% python3 -q
>>> import numpy as np
>>> import numpy.linalg as la
>>> np.set_printoptions(precision=2, suppress=True, linewidth=200, floatmode="fixed")
>>> A = np.loadtxt("x.csv", delimiter=",")
>>> A
array([[1.00, 0.00, 0.00, 0.00, 0.00, 0.00],
       [0.33, 0.33, 0.00, 0.33, 0.00, 0.00],
       [0.33, 0.00, 0.33, 0.00, 0.33, 0.00],
       [0.50, 0.00, 0.00, 0.50, 0.00, 0.00],
       [0.33, 0.00, 0.00, 0.00, 0.33, 0.33],
       [0.00, 0.00, 0.00, 0.33, 0.00, 0.67]])
>>> # row-stochastic, so 1 is an eigenvalue
>>> f = np.array([-1, 0, -3, 1, 1, 2])
>>> B = A + np.outer(f, np.eye(6)[5])
>>> round(la.det(B) / la.det(A), 2), np.round(1 + la.solve(A, f)[5], 2)
(np.float64(2.5), np.float64(2.5))
>>> B
array([[ 1.00,  0.00,  0.00,  0.00,  0.00, -1.00],
       [ 0.33,  0.33,  0.00,  0.33,  0.00,  0.00],
       [ 0.33,  0.00,  0.33,  0.00,  0.33, -3.00],
       [ 0.50,  0.00,  0.00,  0.50,  0.00,  1.00],
       [ 0.33,  0.00,  0.00,  0.00,  0.33,  1.33],
       [ 0.00,  0.00,  0.00,  0.33,  0.00,  2.67]])
>>> vec = np.array([-1, 3, 2, -3, -3, 3])
>>> target = A @ vec
>>> c, lr = np.zeros(6), 1 / la.norm(A, 2) ** 2
>>> for i in range(5):
...     c -= lr * A.T @ (A @ c - target)
...     if i % 1 == 0: print(i, round(la.norm(A @ c - target), 2))
... 
0 1.52
1 1.36
2 1.26
3 1.19
4 1.13
>>> np.round(la.cond(A), 2)
np.float64(7.74)
>>> c
array([-1.42,  0.18, -0.18, -0.82, -0.28,  1.30])
>>> B = A / np.sqrt((A ** 2).mean(axis=1, keepdims=True))
>>> la.norm(B, axis=1)
array([2.45, 2.45, 2.45, 2.45, 2.45, 2.45])
>>> la.matrix_rank(A - A.mean(axis=1, keepdims=True))
np.int64(5)
>>> print(A - A.mean(axis=1, keepdims=True))
[[ 0.83 -0.17 -0.17 -0.17 -0.17 -0.17]
 [ 0.17  0.17 -0.17  0.17 -0.17 -0.17]
 [ 0.17 -0.17  0.17 -0.17  0.17 -0.17]
 [ 0.33 -0.17 -0.17  0.33 -0.17 -0.17]
 [ 0.17 -0.17 -0.17 -0.17  0.17  0.17]
 [-0.17 -0.17 -0.17  0.17 -0.17  0.50]]
>>> la.matrix_rank(B) == la.matrix_rank(A)
np.True_
>>> vec = np.array([8, -4, 1, -4, -6, -8])
>>> target = A @ vec
>>> target
array([ 8.00,  0.00,  1.00,  2.00, -2.00, -6.67])
>>> la.solve(A, target)
array([ 8.00, -4.00,  1.00, -4.00, -6.00, -8.00])
>>> la.solve(A, A[:, 2])
array([0.00, 0.00, 1.00, 0.00, 0.00, 0.00])
